In [1]: import numpy as np

In [2]: import numpy.linalg as la

In [3]: np.set_printoptions(precision=3, suppress=True, linewidth=200, floatmode="fixed")

In [4]: A2 = np.array([[2, 2, 2, 2, 2], [2, 0, 2, 1, 1], [3, 1, 3, 0, 1], [1, 0, 1, 0, 1]])

In [5]: feats = A2.T @ A2

In [6]: print(feats)
[[18  7 18  6 10]
 [ 7  5  7  4  5]
 [18  7 18  6 10]
 [ 6  4  6  5  5]
 [10  5 10  5  7]]

In [7]: rng = np.random.default_rng(3841)

In [8]: z = rng.permutation(5)

In [9]: print(z)
[1 4 3 2 0]

In [10]: A2 = feats[z][:, z]

In [11]: np.trace(A2)
Out[11]: np.int64(53)

In [12]: round(la.det(A2), 3), np.round(la.det(feats[z]), 3)
Out[12]: (np.float64(0.0), np.float64(0.0))

In [13]: print(np.allclose(A2, feats))
False

In [14]: round(np.abs(la.eigvals(feats)).max(), 3)
Out[14]: np.float64(47.412)

In [15]: feats.inv()
---------------------------------------------------------------------------
AttributeError                            Traceback (most recent call last)
Cell In[15], line 1
----> 1 feats.inv()

AttributeError: 'numpy.ndarray' object has no attribute 'inv'

In [16]: round(la.det(feats), 3)
Out[16]: np.float64(0.0)

In [17]: np.allclose(feats @ feats.T, feats.T @ feats)
Out[17]: True

In [18]: print([round(float(x), 3) for x in la.svd(feats, compute_uv=False)[:3]])
[47.412, 4.243, 0.979]

In [19]: np.argsort(-la.norm(feats, axis=0).round(6), kind="stable")[:3]
Out[19]: array([0, 2, 4])

In [20]: print(la.matrix_rank(feats, rtol=0.1))
1

In [21]: Uu, sv, VT = la.svd(feats)

In [22]: sv.round(3) + 0
Out[22]: array([47.412,  4.243,  0.979,  0.366,  0.000])

In [23]: np.argmax(sv[:-1] / (sv[1:] + 1e-6)) + 1
Out[23]: np.int64(4)

In [24]: A2 = Uu[:, :4] @ np.diag(sv[:4]) @ VT[:4]

In [25]: print(la.matrix_rank(A2))
4

In [26]: la.matrix_rank(feats, rtol=0.05)
Out[26]: np.int64(2)

In [27]: A2
Out[27]: 
array([[18.000,  7.000, 18.000,  6.000, 10.000],
       [ 7.000,  5.000,  7.000,  4.000,  5.000],
       [18.000,  7.000, 18.000,  6.000, 10.000],
       [ 6.000,  4.000,  6.000,  5.000,  5.000],
       [10.000,  5.000, 10.000,  5.000,  7.000]])

In [28]: round(la.norm(feats - A2) / la.norm(feats), 3)
Out[28]: np.float64(0.0)

In [29]: Uu, sv, VT = la.svd(A2)

In [30]: vecs = VT[:(sv > 1e-8).sum()]

In [31]: vec = A2[2] + -2 * A2[4] + rng.integers(2) * np.eye(5)[0]

In [32]: vec
Out[32]: array([-1.000, -3.000, -2.000, -4.000, -4.000])

In [33]: np.diag(vecs.T @ vecs)
Out[33]: array([0.500, 1.000, 0.500, 1.000, 1.000])

In [34]: np.allclose(vecs.T @ vecs @ vec, vec)
Out[34]: False

In [35]: data = np.load("run16.npy")

In [36]: data
Out[36]: 
array([[-2.000,  1.000,  0.000,  0.000,  0.000,  0.000,  0.000,  0.000,  0.000],
       [ 0.000, -2.000,  1.000,  0.000,  0.000,  0.000,  0.000,  0.000,  0.000],
       [ 0.000,  0.000, -2.000,  1.000,  0.000,  0.000,  0.000,  0.000,  0.000],
       [ 0.000,  0.000,  0.000, -2.000,  1.000,  0.000,  0.000,  0.000,  0.000],
       [ 0.000,  0.000,  0.000,  0.000, -2.000,  1.000,  0.000,  0.000,  0.000],
       [ 0.000,  0.000,  0.000,  0.000,  0.000, -2.000,  1.000,  0.000,  0.000],
       [ 0.000,  0.000,  0.000,  0.000,  0.000,  0.000, -2.000,  1.000,  0.000],
       [ 0.000,  0.000,  0.000,  0.000,  0.000,  0.000,  0.000, -2.000,  1.000],
       [ 0.000,  0.000,  0.000,  0.000,  0.000,  0.000,  0.000,  0.000, -2.000]])

In [37]: z = rng.permutation(9)

In [38]: z
Out[38]: array([2, 7, 8, 3, 6, 1, 0, 5, 4])

In [39]: A2 = data[z][:, z]

In [40]: np.trace(A2)
Out[40]: np.float64(-18.0)

In [41]: np.sort(np.abs(la.eigvals(A2)))
Out[41]: array([2.000, 2.000, 2.000, 2.000, 2.000, 2.000, 2.000, 2.000, 2.000])

In [42]: np.allclose(A2, data)
Out[42]: False

In [43]: np.diag(A2)
Out[43]: array([-2.000, -2.000, -2.000, -2.000, -2.000, -2.000, -2.000, -2.000, -2.000])

In [44]: vec = np.array([-1, 0, -1, 1, 0, -1, -1, 2, 1])

In [45]: y = data @ vec

In [46]: y
Out[46]: array([ 2.000, -1.000,  3.000, -2.000, -1.000,  1.000,  4.000, -3.000, -2.000])

In [47]: la.solve(data, y + data[:, 1])
Out[47]: array([-1.000,  1.000, -1.000,  1.000, -0.000, -1.000, -1.000,  2.000,  1.000])

In [48]: la.solve(data, y)
Out[48]: array([-1.000, -0.000, -1.000,  1.000, -0.000, -1.000, -1.000,  2.000,  1.000])

In [49]: la.solve(data, data[:, 2])
Out[49]: array([-0.000, -0.000,  1.000, -0.000, -0.000, -0.000, -0.000, -0.000, -0.000])

In [50]: la.solve(data.T, data[2])
Out[50]: array([-0.000, -0.000,  1.000, -0.000, -0.000, -0.000, -0.000, -0.000, -0.000])

In [51]: f, r1 = data[8], data[2]

In [52]: f @ f
Out[52]: np.float64(4.0)

In [53]: pr = (f @ r1) / (f @ f) * f

In [54]: r1 - pr
Out[54]: array([ 0.000,  0.000, -2.000,  1.000,  0.000,  0.000,  0.000,  0.000,  0.000])

In [55]: vec = np.array([3, 0, 1, 2, 3, 0, 2, 1, 1])

In [56]: y = data @ vec

In [57]: c, lr = np.zeros(9), 1 / la.norm(data, 2) ** 2

In [58]: for i in range(150):
    ...:     c -= lr * data.T @ (data @ c - y)
    ...:     if i % 50 == 0: print(i, round(la.norm(data @ c - y), 3))
    ...: 
0 4.688
50 0.003
100 0.0

In [59]: round(float(la.cond(data)), 3)
Out[59]: 2.748

In [60]: vec = np.array([5, 4, 0, 5, 2, 4, 3, 5, 1])

In [61]: h1 = np.maximum(data @ vec, 0)

In [62]: print(data * (h1 > 1e-9)[:, None])
[[-0.000  0.000  0.000  0.000  0.000  0.000  0.000  0.000  0.000]
 [ 0.000 -0.000  0.000  0.000  0.000  0.000  0.000  0.000  0.000]
 [ 0.000  0.000 -2.000  1.000  0.000  0.000  0.000  0.000  0.000]
 [ 0.000  0.000  0.000 -0.000  0.000  0.000  0.000  0.000  0.000]
 [ 0.000  0.000  0.000  0.000 -0.000  0.000  0.000  0.000  0.000]
 [ 0.000  0.000  0.000  0.000  0.000 -0.000  0.000  0.000  0.000]
 [ 0.000  0.000  0.000  0.000  0.000  0.000 -0.000  0.000  0.000]
 [ 0.000  0.000  0.000  0.000  0.000  0.000  0.000 -0.000  0.000]
 [ 0.000  0.000  0.000  0.000  0.000  0.000  0.000  0.000 -0.000]]

In [63]: np.maximum(data @ (3 * vec), 0)
Out[63]: array([ 0.000,  0.000, 15.000,  0.000,  0.000,  0.000,  0.000,  0.000,  0.000])

In [64]: K = np.load("sample7.npy")

In [65]: K
Out[65]: 
array([[0.240, 0.040, 0.040, 0.000, 0.160, 0.080, 0.120, 0.080, 0.160, 0.080],
       [0.111, 0.133, 0.111, 0.067, 0.111, 0.089, 0.089, 0.089, 0.089, 0.111],
       [0.172, 0.034, 0.172, 0.172, 0.138, 0.069, 0.103, 0.069, 0.034, 0.034],
       [0.172, 0.103, 0.069, 0.207, 0.138, 0.103, 0.172, 0.000, 0.034, 0.000],
       [0.118, 0.088, 0.147, 0.059, 0.059, 0.029, 0.147, 0.059, 0.147, 0.147],
       [0.135, 0.135, 0.081, 0.081, 0.108, 0.081, 0.108, 0.054, 0.135, 0.081],
       [0.143, 0.057, 0.029, 0.086, 0.143, 0.029, 0.171, 0.114, 0.114, 0.114],
       [0.059, 0.147, 0.029, 0.147, 0.147, 0.147, 0.118, 0.118, 0.029, 0.059],
       [0.152, 0.121, 0.152, 0.121, 0.030, 0.152, 0.030, 0.121, 0.091, 0.030],
       [0.100, 0.133, 0.167, 0.100, 0.000, 0.133, 0.133, 0.000, 0.033, 0.200]])

In [66]: z = rng.permutation(10)

In [67]: z
Out[67]: array([2, 4, 6, 1, 0, 8, 9, 3, 7, 5])

In [68]: A2 = K[z][:, z]

In [69]: np.allclose(A2, K)
Out[69]: False

In [70]: np.round(la.det(A2), 3), np.round(la.det(K[z]), 3)
Out[70]: (np.float64(-0.0), np.float64(0.0))

In [71]: f = np.array([1, 2, 0])

In [72]: print(np.convolve(K[4], f))
[0.118 0.324 0.324 0.353 0.176 0.147 0.206 0.353 0.265 0.441 0.294 0.000]

In [73]: np.cross(K[4, :3], K[1, :3])
Out[73]: array([-0.010,  0.003,  0.006])

In [74]: ev, vecs = la.eigh(feats)

In [75]: vec = np.array([1, -1, -1, 0, -1])

In [76]: vec @ feats @ vec / (vec @ vec), np.round(ev[0], 3), round(ev[-1], 3)
Out[76]: (np.float64(5.5), np.float64(0.0), np.float64(47.412))

In [77]: vecs * np.maximum(ev, 0) @ vecs.T
Out[77]: 
array([[18.000,  7.000, 18.000,  6.000, 10.000],
       [ 7.000,  5.000,  7.000,  4.000,  5.000],
       [18.000,  7.000, 18.000,  6.000, 10.000],
       [ 6.000,  4.000,  6.000,  5.000,  5.000],
       [10.000,  5.000, 10.000,  5.000,  7.000]])

In [78]: np.abs(feats).sum(axis=1).max(), round(float(np.abs(ev).max()), 3)
Out[78]: (np.int64(59), 47.412)

In [79]: print(vecs * np.abs(ev) @ vecs.T)
[[18.000  7.000 18.000  6.000 10.000]
 [ 7.000  5.000  7.000  4.000  5.000]
 [18.000  7.000 18.000  6.000 10.000]
 [ 6.000  4.000  6.000  5.000  5.000]
 [10.000  5.000 10.000  5.000  7.000]]

In [80]: f = np.array([0, -1, 0, -2, -1, 0, 1, 0, 2, 1])

In [81]: A2 = K + np.outer(f, np.eye(10)[5])

In [82]: print(la.matrix_rank(la.inv(A2) - la.inv(K), tol=1e-8))
1

In [83]: A2
Out[83]: 
array([[ 0.240,  0.040,  0.040,  0.000,  0.160,  0.080,  0.120,  0.080,  0.160,  0.080],
       [ 0.111,  0.133,  0.111,  0.067,  0.111, -0.911,  0.089,  0.089,  0.089,  0.111],
       [ 0.172,  0.034,  0.172,  0.172,  0.138,  0.069,  0.103,  0.069,  0.034,  0.034],
       [ 0.172,  0.103,  0.069,  0.207,  0.138, -1.897,  0.172,  0.000,  0.034,  0.000],
       [ 0.118,  0.088,  0.147,  0.059,  0.059, -0.971,  0.147,  0.059,  0.147,  0.147],
       [ 0.135,  0.135,  0.081,  0.081,  0.108,  0.081,  0.108,  0.054,  0.135,  0.081],
       [ 0.143,  0.057,  0.029,  0.086,  0.143,  1.029,  0.171,  0.114,  0.114,  0.114],
       [ 0.059,  0.147,  0.029,  0.147,  0.147,  0.147,  0.118,  0.118,  0.029,  0.059],
       [ 0.152,  0.121,  0.152,  0.121,  0.030,  2.152,  0.030,  0.121,  0.091,  0.030],
       [ 0.100,  0.133,  0.167,  0.100,  0.000,  1.133,  0.133,  0.000,  0.033,  0.200]])

In [84]: la.matrix_rank(A2 - K)
Out[84]: np.int64(1)

In [85]: la.matrix_power(K, 100)
Out[85]: 
array([[0.148, 0.093, 0.096, 0.097, 0.107, 0.087, 0.121, 0.071, 0.093, 0.086],
       [0.148, 0.093, 0.096, 0.097, 0.107, 0.087, 0.121, 0.071, 0.093, 0.086],
       [0.148, 0.093, 0.096, 0.097, 0.107, 0.087, 0.121, 0.071, 0.093, 0.086],
       [0.148, 0.093, 0.096, 0.097, 0.107, 0.087, 0.121, 0.071, 0.093, 0.086],
       [0.148, 0.093, 0.096, 0.097, 0.107, 0.087, 0.121, 0.071, 0.093, 0.086],
       [0.148, 0.093, 0.096, 0.097, 0.107, 0.087, 0.121, 0.071, 0.093, 0.086],
       [0.148, 0.093, 0.096, 0.097, 0.107, 0.087, 0.121, 0.071, 0.093, 0.086],
       [0.148, 0.093, 0.096, 0.097, 0.107, 0.087, 0.121, 0.071, 0.093, 0.086],
       [0.148, 0.093, 0.096, 0.097, 0.107, 0.087, 0.121, 0.071, 0.093, 0.086],
       [0.148, 0.093, 0.096, 0.097, 0.107, 0.087, 0.121, 0.071, 0.093, 0.086]])

In [86]: K @ np.ones(10)
Out[86]: array([1.000, 1.000, 1.000, 1.000, 1.000, 1.000, 1.000, 1.000, 1.000, 1.000])

In [87]: np.sort(np.abs(la.eigvals(K)))[::-1]
Out[87]: array([1.000, 0.155, 0.155, 0.126, 0.126, 0.120, 0.120, 0.050, 0.050, 0.033])

In [88]: pr = np.eye(10)[3]

In [89]: for _ in range(3):
    ...:     pr = pr @ K
    ...:     print(pr.round(3))
    ...: 
[0.172 0.103 0.069 0.207 0.138 0.103 0.172 0.000 0.034 0.000]
[0.160 0.085 0.083 0.097 0.122 0.072 0.135 0.065 0.103 0.077]
[0.150 0.091 0.095 0.094 0.107 0.085 0.122 0.073 0.096 0.087]

In [90]: E = np.loadtxt("test4.csv", delimiter=",")

In [91]: E
Out[91]: 
array([[2.000, 1.000, 3.000, 2.000],
       [2.000, 3.000, 0.000, 1.000],
       [2.000, 0.000, 1.000, 1.000],
       [2.000, 2.000, 1.000, 1.000]])

In [92]: Q, vecs = la.qr(E[:, :3])[0], la.qr(E[:, 3:])[0]

In [93]: sv = la.svd(Q.T @ vecs, compute_uv=False)

In [94]: round(float(la.norm(Q @ Q.T - vecs @ vecs.T, 2)), 3)
Out[94]: 1.0

In [95]: (sv > 0.9).sum()
Out[95]: np.int64(1)

In [96]: np.degrees(np.arccos(sv.clip(0, 1)))
Out[96]: array([5.184])
